>>> import numpy as np
>>> np.set_printoptions(precision=2, suppress=True, linewidth=100, floatmode="fixed")
>>> data = np.load("x.npy")
>>> print(data)
[[ 0.66  0.46 -1.28]
 [ 2.00  0.49 -2.39]
 [-0.39 -0.75  1.05]
 [ 0.11  0.94 -1.10]
 [-0.71 -1.59  2.11]
 [ 1.12  0.37 -1.40]
 [-1.33 -0.07  1.41]
 [ 0.01 -0.08 -0.17]
 [ 0.07  0.70 -0.72]
 [-0.26 -0.79  1.09]
 [-1.23 -0.93  1.84]
 [-2.36 -1.27  3.80]
 [-0.99 -0.52  1.39]
 [ 0.95  1.69 -2.31]
 [-1.87 -0.71  2.21]
 [ 1.69 -0.07 -1.34]
 [ 0.53  0.54 -0.89]
 [ 2.49  1.61 -3.72]
 [ 0.84  1.49 -2.34]
 [ 0.68 -0.14 -0.20]
 [ 1.39  0.63 -1.58]]
>>> u, r1 = data[13], data[1]
>>> round(float(u @ u), 2)
9.09
>>> np.round(u @ r1, 2)
np.float64(8.25)
>>> pr = (u @ r1) / (u @ u) * u
>>> pr
array([ 0.86,  1.53, -2.10])
>>> print(r1 - pr)
[ 1.14 -1.04 -0.29]
>>> Xc = (data - data.mean(axis=0)) / data.std(axis=0)
>>> Xc.std(axis=0)
array([1.00, 1.00, 1.00])
>>> beta = np.linalg.lstsq(np.delete(Xc, 2, axis=1), Xc[:, 2])[0]
>>> np.abs(beta).argmax()
np.int64(0)
>>> P = data @ np.linalg.solve(data.T @ data, data.T)
>>> np.diag(P)
array([0.10, 0.18, 0.04, 0.11, 0.20, 0.05, 0.13, 0.09, 0.05, 0.07, 0.10, 0.46, 0.03, 0.25, 0.15,
       0.22, 0.04, 0.21, 0.18, 0.16, 0.18])
>>> E = np.loadtxt("mat.csv", delimiter=",")
>>> E
array([[  8.97,  38.24, -41.21, -31.49,  -8.63],
       [  8.53,  37.93, -40.94, -32.30, -10.49],
       [ 10.06,  37.79, -42.79, -30.85,  -7.11],
       [  3.40,   8.17, -17.63,   4.20,  18.18],
       [  8.45,  38.06, -39.62, -33.18,  -7.29],
       [  8.74,  36.35, -39.41, -32.22,  -6.49],
       [  9.59,  38.15, -39.97, -30.52,  -8.70],
       [  2.54,  10.30, -18.93,   4.13,  17.71],
       [  0.62,  10.99, -19.24,   2.84,  18.33],
       [  7.24,  38.90, -39.89, -31.44,  -6.30],
       [  9.10,  38.19, -40.56, -32.47,  -8.17],
       [  0.64,   8.95, -17.87,   5.38,  18.28],
       [  7.42,  38.33, -39.93, -31.38,  -7.72],
       [  3.60,   9.87, -19.06,   3.33,  17.66],
       [  9.28,  37.12, -40.92, -32.74,  -9.24],
       [  9.24,  40.08, -40.40, -32.99,  -6.39],
       [  0.60,   9.45, -19.01,   4.49,  18.67],
       [  8.92,  38.59, -42.13, -31.75,  -8.63],
       [  7.71,  37.35, -41.24, -33.38,  -8.42],
       [  2.60,   9.92, -17.87,   5.48,  17.39]])
>>> x0 = np.array([0, 4, 0, 3, 4])
>>> target = E @ x0
>>> np.round(np.linalg.pinv(E) @ E, 2) + 0
array([[1.00, 0.00, 0.00, 0.00, 0.00],
       [0.00, 1.00, 0.00, 0.00, 0.00],
       [0.00, 0.00, 1.00, 0.00, 0.00],
       [0.00, 0.00, 0.00, 1.00, 0.00],
       [0.00, 0.00, 0.00, 0.00, 1.00]])
>>> print(np.round(np.linalg.lstsq(E, target)[0], 2) + 0)
[0.00 4.00 0.00 3.00 4.00]
>>> rng = np.random.default_rng(455)
>>> target = target + 0.02 * rng.normal(size=20)
>>> target
array([ 23.96,  12.83,  30.15, 117.97,  23.54,  22.78,  26.24, 124.43, 125.78,  36.06,  22.67,
       125.03,  28.27, 120.11,  13.25,  35.79, 125.97,  24.58,  15.56, 125.68])
>>> beta, *_ = np.linalg.lstsq(E, target)
>>> round(float(np.linalg.norm(target - E @ beta)), 2)
0.06
>>> np.round(E.T @ (target - E @ beta), 2) + 0
array([0.00, 0.00, 0.00, 0.00, 0.00])
>>> beta.round(2) + 0
array([0.00, 4.00, 0.01, 3.00, 4.00])
